>>> import numpy as np
>>> np.set_printoptions(precision=4, suppress=True, linewidth=120)
>>> arr = np.loadtxt("dump.csv", delimiter=",")
>>> arr
array([[ 1.    ,  0.    ,  0.    ,  0.    ,  0.    ,  0.    ],
       [ 0.    ,  0.809 ,  0.    ,  0.    , -0.5878,  0.    ],
       [ 0.    ,  0.    ,  1.    ,  0.    ,  0.    ,  0.    ],
       [ 0.    ,  0.    ,  0.    ,  1.    ,  0.    ,  0.    ],
       [ 0.    ,  0.5878,  0.    ,  0.    ,  0.809 ,  0.    ],
       [ 0.    ,  0.    ,  0.    ,  0.    ,  0.    ,  1.    ]])
>>> other = np.linalg.inv(arr)
>>> np.round(arr @ other, 4) + 0
array([[1., 0., 0., 0., 0., 0.],
       [0., 1., 0., 0., 0., 0.],
       [0., 0., 1., 0., 0., 0.],
       [0., 0., 0., 1., 0., 0.],
       [0., 0., 0., 0., 1., 0.],
       [0., 0., 0., 0., 0., 1.]])
>>> round(float(np.linalg.cond(arr)), 4)
1.0
>>> np.allclose(other, arr.T)
True
>>> round(np.linalg.det(arr) * np.linalg.det(other), 4)
np.float64(1.0)
>>> rng = np.random.default_rng(13)
>>> labels = rng.permutation(6)
>>> labels
array([0, 2, 5, 3, 1, 4])
>>> other = arr[labels][:, labels]
>>> np.diag(other)
array([1.   , 1.   , 1.   , 1.   , 0.809, 0.809])
>>> np.round(np.linalg.det(other), 4), round(float(np.linalg.det(arr[labels])), 4)
(np.float64(1.0), -1.0)
>>> round(float(np.trace(other)), 4)
5.618
>>> np.sort(np.abs(np.linalg.eigvals(other)))
array([1., 1., 1., 1., 1., 1.])
>>> np.allclose(other, arr)
False
>>> other
array([[ 1.    ,  0.    ,  0.    ,  0.    ,  0.    ,  0.    ],
       [ 0.    ,  1.    ,  0.    ,  0.    ,  0.    ,  0.    ],
       [ 0.    ,  0.    ,  1.    ,  0.    ,  0.    ,  0.    ],
       [ 0.    ,  0.    ,  0.    ,  1.    ,  0.    ,  0.    ],
       [ 0.    ,  0.    ,  0.    ,  0.    ,  0.809 , -0.5878],
       [ 0.    ,  0.    ,  0.    ,  0.    ,  0.5878,  0.809 ]])
>>> other = arr + rng.integers(-2, 3, (6, 1)) @ rng.integers(-2, 3, (1, 6))
>>> other
array([[ 5.    ,  2.    ,  2.    ,  2.    , -4.    ,  4.    ],
       [ 4.    ,  2.809 ,  2.    ,  2.    , -4.5878,  4.    ],
       [-2.    , -1.    ,  0.    , -1.    ,  2.    , -2.    ],
       [-4.    , -2.    , -2.    , -1.    ,  4.    , -4.    ],
       [-4.    , -1.4122, -2.    , -2.    ,  4.809 , -4.    ],
       [ 2.    ,  1.    ,  1.    ,  1.    , -2.    ,  3.    ]])
>>> np.round(np.linalg.svd(other - arr, compute_uv=False), 4) + 0
array([16.4317,  0.    ,  0.    ,  0.    ,  0.    ,  0.    ])
>>> np.linalg.matrix_rank(other - arr, tol=1e-8)
np.int64(1)
>>> cent = np.array([[2, 0, 0, 0, 2], [2, 0, 2, 2, 2]])
>>> mat = np.repeat(cent, 29 // 2, axis=0)
>>> mat = mat + 0.05 * rng.normal(size=mat.shape)
>>> mat
array([[ 2.029 ,  0.0216, -0.0178, -0.0124,  2.036 ],
       [ 2.0352, -0.0247, -0.0184, -0.0903,  2.084 ],
       [ 1.9888,  0.0669,  0.0209,  0.0972,  2.0769],
       [ 2.0159,  0.074 , -0.0475,  0.0629,  1.926 ],
       [ 2.0172,  0.0532,  0.0112, -0.0184,  1.9597],
       [ 1.9829,  0.0526,  0.0445, -0.0131,  1.9377],
       [ 2.0337, -0.0725, -0.0265, -0.0367,  2.0372],
       [ 2.0118,  0.0231,  0.0136, -0.0339,  2.0268],
       [ 2.0706, -0.0018,  0.0317, -0.0063,  2.0514],
       [ 2.0333,  0.0438,  0.0174,  0.082 ,  1.9819],
       [ 1.9833, -0.0296,  0.0305, -0.0311,  1.9678],
       [ 2.0364,  0.0581,  0.0287, -0.1342,  1.9523],
       [ 1.9463, -0.0604, -0.0204,  0.0909,  1.9846],
       [ 1.9632,  0.0349,  0.0035,  0.006 ,  1.9657],
       [ 1.9999,  0.0217,  1.9044,  1.9195,  2.0542],
       [ 2.0422, -0.0253,  1.949 ,  1.9907,  1.9403],
       [ 1.983 ,  0.0826,  2.0066,  2.0583,  1.9889],
       [ 2.0185,  0.0693,  1.9332,  1.9826,  1.9922],
       [ 2.0141,  0.0777,  2.0343,  1.9251,  1.9865],
       [ 1.9553, -0.046 ,  2.1012,  1.9469,  2.0118],
       [ 1.9642,  0.043 ,  2.0177,  2.0064,  1.9962],
       [ 2.0569, -0.0466,  1.9637,  1.9442,  2.0667],
       [ 1.9853, -0.0519,  1.979 ,  2.125 ,  1.9946],
       [ 2.0425,  0.0233,  1.9994,  1.9654,  1.9833],
       [ 1.9823, -0.1105,  2.1295,  2.0462,  2.0058],
       [ 1.9898, -0.0395,  2.0475,  1.9907,  2.024 ],
       [ 1.9306,  0.0189,  2.1   ,  1.9855,  2.04  ],
       [ 2.0018,  0.0553,  2.0534,  2.0031,  1.972 ]])
>>> mat @ mat
Traceback (most recent call last):
  File "<python-input-27>", line 1, in <module>
    mat @ mat
    ~~~~^~~~~
ValueError: matmul: Input operand 1 has a mismatch in its core dimension 0, with gufunc signature (n?,k),(k,m?)->(n?,m?) (size 28 is different from 5)
>>> cov = mat.T @ mat
>>> np.linalg.eigvalsh(cov)[::-1]
array([294.1355,  43.074 ,   0.0857,   0.0742,   0.0303])
